$ python3 -q
>>> import numpy as np
>>> np.set_printoptions(suppress=True, linewidth=120)
>>> def tidy(a):
...     return np.round(a, 3) + 0
... 
>>> K = np.load("sample2.npy")
>>> K
array([[12, 10, 13],
       [10,  4, 12],
       [13, 12,  2]])
>>> vals, V = np.linalg.eig(K)
>>> tidy(K @ V[:, 0] - vals[0] * V[:, 0])
array([0., 0., 0.])
>>> tidy(np.sort(np.linalg.eigvals(K.T)))
array([-9.739, -2.105, 29.845])
>>> tidy(np.prod(vals))
np.float64(612.0)
>>> tidy(vals)
array([29.845, -2.105, -9.739])
>>> tidy(np.sort(np.linalg.eigvals(np.linalg.inv(K))))
array([-0.475, -0.103,  0.034])
>>> x = np.array([1, 0, 1])
>>> target = K @ x
>>> target
array([25, 22, 15])
>>> tidy(np.linalg.solve(K, 5 * target))
array([5., 0., 5.])
>>> q = K.astype(float).copy()
>>> for j in range(3):
...     q[:, j] -= q[:, :j] @ (q[:, :j].T @ q[:, j])
...     q[:, j] /= np.linalg.norm(q[:, j])
... 
>>> tidy(q)
array([[ 0.59 ,  0.192,  0.784],
       [ 0.492, -0.855, -0.161],
       [ 0.64 ,  0.481, -0.599]])
>>> tidy(q.T @ K)
array([[20.322, 15.549, 14.86 ],
       [ 0.   ,  4.268, -6.811],
       [ 0.   ,  0.   ,  7.055]])
>>> P = np.triu(np.array([[0, 2, 0], [2, 1, 2], [0, 0, 2]]), 1) + np.eye(3)
>>> B = P @ K @ np.linalg.inv(P)
>>> P @ K - K @ P
array([[ 20., -16.,   4.],
       [ 26.,   4.,  -4.],
       [  0., -26., -24.]])
>>> tidy(np.linalg.det(B))
np.float64(612.0)
>>> B
array([[ 32., -46., 129.],
       [ 36., -44., 104.],
       [ 13., -14.,  30.]])
>>> x = np.array([4, 5, -5])
>>> target = B @ x
>>> target
array([-747., -596., -168.])
>>> tidy(np.linalg.solve(B, target))
array([ 4.,  5., -5.])
>>> tidy(np.linalg.solve(B, -3 * target))
array([-12., -15.,  15.])
>>> F = np.array([[6.05, 1.0, 6.0, 2.0],
...     [7.0, 3.05, 8.0, 9.0],
...     [5.0, 3.0, 4.05, 0.0],
...     [6.0, 1.0, 6.0, 2.05]])
>>> rng = np.random.default_rng(60)
>>> idx = rng.permutation(4)
>>> idx
array([0, 3, 2, 1])
>>> B = F[idx][:, idx]
>>> np.trace(B)
np.float64(15.2)
>>> np.diag(B)
array([6.05, 2.05, 4.05, 3.05])
>>> tidy(np.linalg.det(B)), tidy(np.linalg.det(F[idx]))
(np.float64(3.897), np.float64(-3.897))
>>> B
array([[6.05, 2.  , 6.  , 1.  ],
       [6.  , 2.05, 6.  , 1.  ],
       [5.  , 0.  , 4.05, 3.  ],
       [7.  , 9.  , 8.  , 3.05]])
